In [1]: import numpy as np

In [2]: np.set_printoptions(precision=2, suppress=True, linewidth=200)

In [3]: def rnd(a):
   ...:     return np.round(a, 2) + 0
   ...: 

In [4]: arr = np.load("a.npy")

In [5]: arr
Out[5]: 
array([[-4.3 ,  9.77, 10.1 , -3.28],
       [-2.75,  8.28,  7.93, -1.7 ],
       [-3.31,  9.47,  9.83, -2.36],
       [-4.6 ,  8.71,  7.48, -3.06],
       [-3.2 ,  9.71,  8.82, -3.87],
       [-1.72,  9.63,  7.42, -2.63],
       [-2.07, 10.21,  9.01, -3.42],
       [-2.9 ,  8.89,  9.59, -3.69],
       [-3.37,  7.52, 10.98, -2.79],
       [-3.08, 11.04,  9.54, -3.35]])

In [6]: cov = np.cov(arr, rowvar=False)

In [7]: np.argsort(-arr.std(axis=0).round(6), kind="stable")
Out[7]: array([2, 1, 0, 3])

In [8]: rnd(cov)
Out[8]: 
array([[ 0.77,  0.19, -0.24,  0.08],
       [ 0.19,  1.01, -0.09, -0.29],
       [-0.24, -0.09,  1.38, -0.19],
       [ 0.08, -0.29, -0.19,  0.43]])

In [9]: rnd(arr.std(axis=0))
Out[9]: array([0.83, 0.95, 1.11, 0.62])

In [10]: cov.shape
Out[10]: (4, 4)

In [11]: rnd(np.corrcoef(arr.T))
Out[11]: 
array([[ 1.  ,  0.22, -0.23,  0.14],
       [ 0.22,  1.  , -0.07, -0.44],
       [-0.23, -0.07,  1.  , -0.24],
       [ 0.14, -0.44, -0.24,  1.  ]])

In [12]: np.argwhere(np.triu(np.abs(np.corrcoef(arr.T)) > 0.8, 1))
Out[12]: array([], shape=(0, 2), dtype=int64)

In [13]: rnd(np.polyfit(arr[:, 1], arr[:, 3], 1))
Out[13]: array([-0.29, -0.32])

In [14]: [round(float(x), 2) for x in np.linalg.svd(arr, compute_uv=False)[:3]]
Out[14]: [43.49, 3.55, 2.47]

In [15]: left, sv, Vh = np.linalg.svd(arr)

In [16]: rnd(sv)
Out[16]: array([43.49,  3.55,  2.47,  1.63])

In [17]: B = left[:, :1] @ np.diag(sv[:1]) @ Vh[:1]

In [18]: np.linalg.matrix_rank(B)
Out[18]: np.int64(1)

In [19]: rnd(np.abs(arr - B).max())
Out[19]: np.float64(1.87)

In [20]: rnd(np.linalg.norm(arr - B) / np.linalg.norm(arr))
Out[20]: np.float64(0.11)

In [21]: rnd(np.linalg.norm(arr - B, 2)), rnd(sv[1])
Out[21]: (np.float64(3.55), np.float64(3.55))

In [22]: np.linalg.matrix_rank(arr, rtol=0.05)
Out[22]: np.int64(3)

In [23]: M = np.load("sample11.npy")

In [24]: M
Out[24]: 
array([[ 0, 15,  9, 14, 15],
       [15,  0, 13, 17, 10],
       [ 9, 13,  6,  8, 10],
       [14, 17,  8,  4,  3],
       [15, 10, 10,  3, 12]])

In [25]: O = M.astype(float).copy()

In [26]: for j in range(5):
    ...:     O[:, j] -= O[:, :j] @ (O[:, :j].T @ O[:, j])
    ...:     O[:, j] /= np.linalg.norm(O[:, j])
    ...: 

In [27]: rnd(O.T @ O)
Out[27]: 
array([[1., 0., 0., 0., 0.],
       [0., 1., 0., 0., 0.],
       [0., 0., 1., 0., 0.],
       [0., 0., 0., 1., 0.],
       [0., 0., 0., 0., 1.]])
